% ipython --no-banner

In [1]: import numpy as np

In [2]: import numpy.linalg as la

In [3]: np.set_printoptions(precision=3, suppress=True, linewidth=140, floatmode="fixed")

In [4]: K = np.load("run6.npy")

In [5]: K
Out[5]: 
array([[0.286, 0.143, 0.143, 0.000, 0.143, 0.143, 0.000, 0.000, 0.143, 0.000],
       [0.000, 0.200, 0.000, 0.000, 0.000, 0.200, 0.200, 0.200, 0.200, 0.000],
       [0.000, 0.000, 0.250, 0.000, 0.000, 0.000, 0.250, 0.250, 0.250, 0.000],
       [0.000, 0.000, 0.000, 0.500, 0.000, 0.000, 0.250, 0.000, 0.250, 0.000],
       [0.000, 0.167, 0.000, 0.167, 0.333, 0.167, 0.000, 0.167, 0.000, 0.000],
       [0.000, 0.000, 0.000, 0.200, 0.200, 0.400, 0.000, 0.000, 0.000, 0.200],
       [0.000, 0.000, 0.200, 0.000, 0.200, 0.000, 0.200, 0.000, 0.200, 0.200],
       [0.000, 0.000, 0.000, 0.000, 0.000, 0.333, 0.000, 0.333, 0.000, 0.333],
       [0.000, 0.000, 0.000, 0.250, 0.000, 0.000, 0.250, 0.250, 0.250, 0.000],
       [0.000, 0.000, 0.200, 0.200, 0.000, 0.000, 0.000, 0.200, 0.000, 0.400]])

In [6]: T = np.stack([K, -3 * K, K[::-1]])

In [7]: la.matrix_rank(T.reshape(3, -1))
Out[7]: np.int64(2)

In [8]: np.einsum("bij,cij->bc", T, T)
Out[8]: 
array([[ 2.574, -7.723,  1.057],
       [-7.723, 23.168, -3.171],
       [ 1.057, -3.171,  2.574]])

In [9]: theta = np.radians(60)

In [10]: r_ = np.eye(10)

In [11]: r_[5, 5] = r_[1, 1] = np.cos(theta)

In [12]: r_[5, 1], r_[1, 5] = -np.sin(theta), np.sin(theta)

In [13]: r_
Out[13]: 
array([[ 1.000,  0.000,  0.000,  0.000,  0.000,  0.000,  0.000,  0.000,  0.000,  0.000],
       [ 0.000,  0.500,  0.000,  0.000,  0.000,  0.866,  0.000,  0.000,  0.000,  0.000],
       [ 0.000,  0.000,  1.000,  0.000,  0.000,  0.000,  0.000,  0.000,  0.000,  0.000],
       [ 0.000,  0.000,  0.000,  1.000,  0.000,  0.000,  0.000,  0.000,  0.000,  0.000],
       [ 0.000,  0.000,  0.000,  0.000,  1.000,  0.000,  0.000,  0.000,  0.000,  0.000],
       [ 0.000, -0.866,  0.000,  0.000,  0.000,  0.500,  0.000,  0.000,  0.000,  0.000],
       [ 0.000,  0.000,  0.000,  0.000,  0.000,  0.000,  1.000,  0.000,  0.000,  0.000],
       [ 0.000,  0.000,  0.000,  0.000,  0.000,  0.000,  0.000,  1.000,  0.000,  0.000],
       [ 0.000,  0.000,  0.000,  0.000,  0.000,  0.000,  0.000,  0.000,  1.000,  0.000],
       [ 0.000,  0.000,  0.000,  0.000,  0.000,  0.000,  0.000,  0.000,  0.000,  1.000]])

In [14]: B = K @ r_.T

In [15]: np.abs(B - K).max(axis=0)
Out[15]: array([0.000, 0.346, 0.000, 0.000, 0.000, 0.273, 0.000, 0.000, 0.000, 0.000])

In [16]: B
Out[16]: 
array([[ 0.286,  0.195,  0.143,  0.000,  0.143, -0.052,  0.000,  0.000,  0.143,  0.000],
       [ 0.000,  0.273,  0.000,  0.000,  0.000, -0.073,  0.200,  0.200,  0.200,  0.000],
       [ 0.000,  0.000,  0.250,  0.000,  0.000,  0.000,  0.250,  0.250,  0.250,  0.000],
       [ 0.000,  0.000,  0.000,  0.500,  0.000,  0.000,  0.250,  0.000,  0.250,  0.000],
       [ 0.000,  0.228,  0.000,  0.167,  0.333, -0.061,  0.000,  0.167,  0.000,  0.000],
       [ 0.000,  0.346,  0.000,  0.200,  0.200,  0.200,  0.000,  0.000,  0.000,  0.200],
       [ 0.000,  0.000,  0.200,  0.000,  0.200,  0.000,  0.200,  0.000,  0.200,  0.200],
       [ 0.000,  0.289,  0.000,  0.000,  0.000,  0.167,  0.000,  0.333,  0.000,  0.333],
       [ 0.000,  0.000,  0.000,  0.250,  0.000,  0.000,  0.250,  0.250,  0.250,  0.000],
       [ 0.000,  0.000,  0.200,  0.200,  0.000,  0.000,  0.000,  0.200,  0.000,  0.400]])

In [17]: np.allclose(la.norm(K, axis=1), la.norm(B, axis=1))
Out[17]: True

In [18]: U, sv, vt = la.svd(K)

In [19]: sv.round(3) + 0
Out[19]: array([1.072, 0.703, 0.538, 0.513, 0.432, 0.285, 0.268, 0.154, 0.117, 0.000])

In [20]: np.argmax(sv[:-1] / (sv[1:] + 1e-6)) + 1
Out[20]: np.int64(9)

In [21]: B = U[:, :9] @ np.diag(sv[:9]) @ vt[:9]

In [22]: B.round(3) + 0
Out[22]: 
array([[0.286, 0.143, 0.143, 0.000, 0.143, 0.143, 0.000, 0.000, 0.143, 0.000],
       [0.000, 0.200, 0.000, 0.000, 0.000, 0.200, 0.200, 0.200, 0.200, 0.000],
       [0.000, 0.000, 0.250, 0.000, 0.000, 0.000, 0.250, 0.250, 0.250, 0.000],
       [0.000, 0.000, 0.000, 0.500, 0.000, 0.000, 0.250, 0.000, 0.250, 0.000],
       [0.000, 0.167, 0.000, 0.167, 0.333, 0.167, 0.000, 0.167, 0.000, 0.000],
       [0.000, 0.000, 0.000, 0.200, 0.200, 0.400, 0.000, 0.000, 0.000, 0.200],
       [0.000, 0.000, 0.200, 0.000, 0.200, 0.000, 0.200, 0.000, 0.200, 0.200],
       [0.000, 0.000, 0.000, 0.000, 0.000, 0.333, 0.000, 0.333, 0.000, 0.333],
       [0.000, 0.000, 0.000, 0.250, 0.000, 0.000, 0.250, 0.250, 0.250, 0.000],
       [0.000, 0.000, 0.200, 0.200, 0.000, 0.000, 0.000, 0.200, 0.000, 0.400]])

In [23]: round(la.norm(K - B) / la.norm(K), 3)
Out[23]: np.float64(0.0)

In [24]: la.matrix_rank(B)
Out[24]: np.int64(9)

In [25]: round(float(la.norm(K - B, 2)), 3), round(float(sv[9]), 3)
Out[25]: (0.0, 0.0)
